% ipython --no-banner

In [1]: import numpy as np

In [2]: import numpy.linalg as la

In [3]: np.set_printoptions(precision=2, suppress=True, linewidth=140)

In [4]: def tidy(a):
   ...:     return np.round(a, 2) + 0
   ...: 

In [5]: data = np.loadtxt("data.csv", delimiter=",")

In [6]: print(data)
[[ 2. -3.  1. -1.]
 [ 2. -3.  1. -1.]
 [ 2. -3.  3.  1.]
 [-2.  3. -1.  1.]]

In [7]: left, sv, Vh = la.svd(data)

In [8]: vecs = Vh[:(sv > 1e-8).sum()]

In [9]: rng = np.random.default_rng(642)

In [10]: x0 = data[0] + 2 * data[3] + rng.integers(2) * np.eye(4)[2]

In [11]: print(x0)
[-2.  3. -1.  1.]

In [12]: print(la.matrix_rank(np.vstack([data, x0])))
2

In [13]: print(tidy(vecs.T @ vecs))
[[ 0.27 -0.4   0.13 -0.13]
 [-0.4   0.6  -0.2   0.2 ]
 [ 0.13 -0.2   0.57  0.43]
 [-0.13  0.2   0.43  0.57]]

In [14]: print(tidy(la.norm(x0 - vecs.T @ vecs @ x0)))
0.0

In [15]: E = np.load("w.npy")

In [16]: print(E)
[[1 5 5 0 1 4 2 0]
 [5 2 0 4 0 1 2 0]
 [5 1 0 0 2 5 4 4]
 [2 2 5 3 4 5 4 5]
 [2 0 3 3 0 5 5 4]
 [5 2 4 3 0 4 1 3]
 [3 4 0 3 0 1 0 4]
 [5 3 4 5 2 4 4 5]
 [0 5 0 2 5 3 0 4]
 [4 4 0 3 3 1 3 3]
 [1 3 1 5 4 3 5 3]
 [2 1 4 1 2 0 0 5]
 [2 5 4 2 5 5 3 4]]

In [17]: x0 = np.array([-8, 9, -8, 0, -4, 8, -5, 6])

In [18]: h1 = np.maximum(E @ x0, 0)

In [19]: print(np.maximum(E @ (3 * x0), 0))
[ 45   0  15   0   0   0 132   0 219   9  36   0  78]

In [20]: print(np.maximum(E @ x0, 0) - np.maximum(-E @ x0, 0))
[ 15 -24   5  -4  -1  -9  44 -11  73   3  12 -17  26]

In [21]: print(h1)
[15  0  5  0  0  0 44  0 73  3 12  0 26]

In [22]: print(np.flatnonzero(h1 > 1e-9))
[ 0  2  6  8  9 10 12]

In [23]: print(tidy(np.tanh(E @ x0)))
[ 1.   -1.    1.   -1.   -0.76 -1.    1.   -1.    1.    1.    1.   -1.    1.  ]

In [24]: out = np.c_[E[:, :4] @ np.array([[1, -2, -1, 3], [1, 1, 0, 2], [3, 3, 3, 0], [2, -1, 1, 0]]), np.array([2, 0, 2, 2, 0, 3, 2, 1, 2, 2, 2, 2, 2])]

In [25]: print(out)
[[ 21  18  14  13   2]
 [ 15 -12  -1  19   0]
 [  6  -9  -5  17   2]
 [ 25  10  16  10   2]
 [ 17   2  10   6   0]
 [ 25   1  10  19   3]
 [ 13  -5   0  17   2]
 [ 30   0  12  21   1]
 [  9   3   2  10   2]
 [ 14  -7  -1  20   2]
 [ 17  -1   7   9   2]
 [ 17   8  11   8   2]
 [ 23  11  12  16   2]]

In [26]: print(la.matrix_rank(np.c_[E, out]))
9

In [27]: x0 = np.array([1, 0, -2, 0, 0, 1, 2, -1])

In [28]: rhs = E @ x0

In [29]: print(rhs)
[ -1  10  14   0   7   0   0   4  -1   8   9 -11   1]

In [30]: rhs = rhs + 0.3 * rng.normal(size=13)

In [31]: print(tidy(rhs))
[ -0.77   9.76  13.54   0.32   7.3   -0.19  -0.2    4.02  -0.82   8.09   8.81 -10.99   0.92]

In [32]: beta, *_ = la.lstsq(E, rhs)

In [33]: print(tidy(E.T @ (rhs - E @ beta)))
[0. 0. 0. 0. 0. 0. 0. 0.]

In [34]: print(tidy(la.norm(rhs - E @ beta)))
0.56

In [35]: print(beta.round())
[ 1.  0. -2.  0. -0.  1.  2. -1.]

In [36]: out = E + rng.integers(-2, 3, (13, 1)) @ rng.integers(-2, 3, (1, 8))

In [37]: print(out)
[[ 1  5  5  0  1  4  2  0]
 [ 7  0 -2  2  2 -1  3  2]
 [ 9 -3 -4 -4  6  1  6  8]
 [ 0  4  7  5  2  7  3  3]
 [ 2  0  3  3  0  5  5  4]
 [ 7  0  2  1  2  2  2  5]
 [ 3  4  0  3  0  1  0  4]
 [ 5  3  4  5  2  4  4  5]
 [ 0  5  0  2  5  3  0  4]
 [ 6  2 -2  1  5 -1  4  5]
 [ 5 -1 -3  1  8 -1  7  7]
 [ 2  1  4  1  2  0  0  5]
 [ 2  5  4  2  5  5  3  4]]

In [38]: print(out - E)
[[ 0  0  0  0  0  0  0  0]
 [ 2 -2 -2 -2  2 -2  1  2]
 [ 4 -4 -4 -4  4 -4  2  4]
 [-2  2  2  2 -2  2 -1 -2]
 [ 0  0  0  0  0  0  0  0]
 [ 2 -2 -2 -2  2 -2  1  2]
 [ 0  0  0  0  0  0  0  0]
 [ 0  0  0  0  0  0  0  0]
 [ 0  0  0  0  0  0  0  0]
 [ 2 -2 -2 -2  2 -2  1  2]
 [ 4 -4 -4 -4  4 -4  2  4]
 [ 0  0  0  0  0  0  0  0]
 [ 0  0  0  0  0  0  0  0]]

In [39]: print(tidy(la.svd(out - E, compute_uv=False)))
[18.65  0.    0.    0.    0.    0.    0.    0.  ]

In [40]: M = np.load("layer15.npy")

In [41]: print(M)
[[ 3 -7  4 -7  6]
 [ 5 -3  8  7 -9]
 [-5  4 -6  6  2]
 [ 3  1 -4  9  6]
 [ 2 -3 -5 -6 -6]]

In [42]: print(tidy(la.eigvals(M).sum().real))
-3.0

In [43]: print(np.kron(np.eye(2, dtype=int), M))
[[ 3 -7  4 -7  6  0  0  0  0  0]
 [ 5 -3  8  7 -9  0  0  0  0  0]
 [-5  4 -6  6  2  0  0  0  0  0]
 [ 3  1 -4  9  6  0  0  0  0  0]
 [ 2 -3 -5 -6 -6  0  0  0  0  0]
 [ 0  0  0  0  0  3 -7  4 -7  6]
 [ 0  0  0  0  0  5 -3  8  7 -9]
 [ 0  0  0  0  0 -5  4 -6  6  2]
 [ 0  0  0  0  0  3  1 -4  9  6]
 [ 0  0  0  0  0  2 -3 -5 -6 -6]]

In [44]: x0 = np.array([-3, 0, 1, -2, -1])

In [45]: rhs = M @ x0

In [46]: print(rhs)
[  3 -12  -5 -37   7]

In [47]: print(tidy(la.solve(M, 5 * rhs)))
[-15.   0.   5. -10.  -5.]

In [48]: print(tidy(la.solve(M, rhs + M[:, 4])))
[-3.  0.  1. -2.  0.]

In [49]: J = np.loadtxt("run2.csv", delimiter=",")

In [50]: print(tidy(J))
[[-0.26  0.16  0.87 -0.2  -0.3   0.45 -0.44  0.49  0.5  -0.28  0.06 -0.08 -0.16  0.09]
 [ 0.16  0.52 -0.05 -0.61  0.5  -0.12  0.07 -0.52 -0.07  0.23 -0.5  -0.82  0.16 -0.92]
 [ 0.87 -0.05 -0.04 -0.34 -0.52 -0.41 -0.27  0.37  0.41 -0.57 -0.46 -0.68  0.3  -0.06]
 [-0.2  -0.61 -0.34  0.97  0.19  0.66  0.65 -0.75  0.03 -0.38 -0.38 -0.38  1.27  0.06]
 [-0.3   0.5  -0.52  0.19 -0.06  0.48 -0.26 -0.71 -0.39  0.2  -0.44 -0.2   0.32 -0.21]
 [ 0.45 -0.12 -0.41  0.66  0.48 -1.36  0.97 -0.41  0.58  0.57  0.4  -0.53 -0.63  0.13]
 [-0.44  0.07 -0.27  0.65 -0.26  0.97 -0.33  0.38  0.79  0.28 -0.29 -0.28  0.1  -0.26]
 [ 0.49 -0.52  0.37 -0.75 -0.71 -0.41  0.38 -0.18  0.27  0.29  0.04 -0.08 -0.67  0.47]
 [ 0.5  -0.07  0.41  0.03 -0.39  0.58  0.79  0.27 -0.21  0.67 -0.84  0.24 -0.24  0.21]
 [-0.28  0.23 -0.57 -0.38  0.2   0.57  0.28  0.29  0.67  0.26  0.07  0.33 -0.37  0.01]
 [ 0.06 -0.5  -0.46 -0.38 -0.44  0.4  -0.29  0.04 -0.84  0.07 -0.2   0.64  0.28 -0.01]
 [-0.08 -0.82 -0.68 -0.38 -0.2  -0.53 -0.28 -0.08  0.24  0.33  0.64 -0.01 -0.37 -0.26]
 [-0.16  0.16  0.3   1.27  0.32 -0.63  0.1  -0.67 -0.24 -0.37  0.28 -0.37  0.42  0.37]
 [ 0.09 -0.92 -0.06  0.06 -0.21  0.13 -0.26  0.47  0.21  0.01 -0.01 -0.26  0.37 -0.53]]

In [51]: # null space of dimension 4

In [52]: evals, vecs = la.eigh(J)

In [53]: print(tidy(la.eigvalsh(J + 3 * np.eye(14))))
[0. 1. 1. 2. 2. 2. 3. 3. 3. 3. 5. 5. 5. 6.]

In [54]: print(np.unique(evals.round(6) + 0, return_counts=True)[1])
[1 2 3 4 3 1]

In [55]: print(np.abs(vecs[:, -1]).round(6).argmax())
3

In [56]: print(tidy(evals.sum()), tidy(np.trace(J)))
-1.0 -1.0

In [57]: print(tidy(la.svd(J, compute_uv=False)))
[3. 3. 2. 2. 2. 2. 2. 1. 1. 1. 0. 0. 0. 0.]

In [58]: evals, vecs = la.eigh(J)

In [59]: x0 = np.array([-3, 2, 0, -6, -6, 8, 0, -3, -6, 8, -9, -4, -1, 8])

In [60]: print(tidy(x0 @ J @ x0 / (x0 @ x0)), tidy(evals[0]), tidy(evals[-1]))
-1.08 -3.0 3.0

In [61]: print((np.sign(vecs[:, -1].round(6)) == np.sign(vecs[0, -1].round(6))).astype(int))
[1 0 1 0 0 0 0 1 1 1 1 1 0 1]

In [62]: print(tidy(la.eigvalsh(J[1:, 1:])))
[-2.91 -2.   -1.69 -1.   -1.   -0.73  0.    0.    0.    1.66  2.    2.    2.92]

In [63]: print(tidy(x0 @ J @ x0))
-452.56

In [64]: r0, v = J[8], J[2]

In [65]: print(tidy(r0 @ r0))
2.96

In [66]: print(tidy(r0 @ v))
-0.06

In [67]: pr = (r0 @ v) / (r0 @ r0) * r0

In [68]: print(tidy(v - pr))
[ 0.88 -0.05 -0.03 -0.34 -0.52 -0.4  -0.25  0.38  0.41 -0.55 -0.47 -0.68  0.29 -0.06]

In [69]: print(la.matrix_rank(np.outer(r0, v)))
1

In [70]: print((v - pr) @ r0)
0.0

In [71]: print(np.abs(np.diag(la.qr(J)[1])) > 1e-9)
[ True  True  True  True  True  True  True  True  True  True False False False False]

In [72]: print(np.unique(J.round(6), axis=0).shape)
(14, 14)

In [73]: print(la.lstsq(J[:-1].T, J[-1])[2])
10

In [74]: A = np.loadtxt("test7.csv", delimiter=",")

In [75]: print(A)
[[ 2.01  0.01  2.01  1.03  2.01  0.99]
 [ 2.    0.    2.01  1.    1.99  1.01]
 [ 1.99  0.01  2.    0.99  1.99  1.02]
 [ 1.97 -0.01  1.98  1.    2.04  1.03]
 [ 1.98 -0.01  2.02  1.02  1.99  0.97]
 [ 1.98  0.    2.02  1.03  1.98  1.01]
 [ 2.   -0.01  1.98  1.01  2.    1.  ]
 [ 2.01  0.03  1.98  1.02  2.    0.97]
 [ 1.99  0.    2.03  1.01  2.    0.95]
 [ 1.98  0.04  2.01  0.99  2.04  0.99]
 [ 1.99  0.01  2.01  0.96  1.98  1.  ]
 [ 2.02  0.02  2.02  1.    1.96  0.94]
 [ 1.98  0.    1.94  1.    2.01  0.99]
 [ 2.02 -0.02  2.02  1.01  2.02  1.02]
 [ 1.98 -0.01  2.01  1.01  2.    0.97]
 [ 1.98  0.01  1.98  1.01  2.04  0.99]
 [ 1.99  0.02  1.99  1.    1.98  0.99]
 [ 1.96  0.    2.04  0.98  1.97  0.99]
 [ 2.01  0.01  1.99  1.    1.97  1.03]
 [ 2.02 -0.02  2.    0.99  2.    1.01]
 [ 2.   -0.01  2.02  1.    1.97  0.99]
 [ 0.97  2.01  1.    0.97  1.98  0.01]
 [ 1.01  1.99  1.03  1.01  1.96 -0.01]
 [ 1.    2.02  1.02  1.02  2.01  0.01]
 [ 1.02  1.98  1.    1.03  2.01 -0.01]
 [ 0.94  1.99  1.    1.    2.01  0.  ]
 [ 1.    1.98  1.01  0.98  1.96  0.01]
 [ 0.99  2.03  1.01  1.03  1.99  0.02]
 [ 0.98  2.02  1.    1.    2.03 -0.01]
 [ 1.02  1.97  1.    0.98  2.02  0.03]
 [ 1.    2.    0.97  1.    1.99 -0.05]
 [ 1.02  1.97  1.    1.03  2.02  0.04]
 [ 0.98  2.    0.98  1.03  1.99  0.01]
 [ 0.98  2.    1.01  1.01  2.01  0.  ]
 [ 1.03  1.99  0.99  0.97  2.   -0.02]
 [ 1.01  2.01  0.99  1.01  2.03  0.02]
 [ 0.96  2.01  1.    1.01  2.03 -0.01]
 [ 1.    1.96  1.    1.02  2.    0.01]
 [ 1.01  2.    0.98  1.03  2.01  0.01]
 [ 1.02  2.02  1.04  0.98  1.99  0.  ]
 [ 0.98  2.02  0.97  0.97  2.    0.  ]
 [ 1.    1.97  0.97  1.    2.    0.  ]]

In [76]: hat = A @ la.solve(A.T @ A, A.T)

In [77]: print(tidy(la.eigvalsh(hat)))
[0. 0. 0. 0. 0. 0. 0. 0. 0. 0. 0. 0. 0. 0. 0. 0. 0. 0. 0. 0. 0. 0. 0. 0. 0. 0. 0. 0. 0. 0. 0. 0. 0. 0. 0. 0. 1. 1. 1. 1. 1. 1.]

In [78]: print(tidy(np.trace(hat)))
6.0

In [79]: print(tidy(hat @ A[:, 3]))
[1.03 1.   0.99 1.   1.02 1.03 1.01 1.02 1.01 0.99 0.96 1.   1.   1.01 1.01 1.01 1.   0.98 1.   0.99 1.   0.97 1.01 1.02 1.03 1.   0.98
 1.03 1.   0.98 1.   1.03 1.03 1.01 0.97 1.01 1.01 1.02 1.03 0.98 0.97 1.  ]

In [80]: print(np.allclose(hat @ hat, hat))
True

In [81]: Ac = A - A.mean(axis=0)

In [82]: vecs = la.svd(Ac)[2][:2]

In [83]: out = Ac - Ac @ vecs.T @ vecs

In [84]: print(tidy((Ac @ vecs.T).std(axis=0)))
[1.32 0.03]

In [85]: print(tidy(la.norm(out) / la.norm(Ac)))
0.03
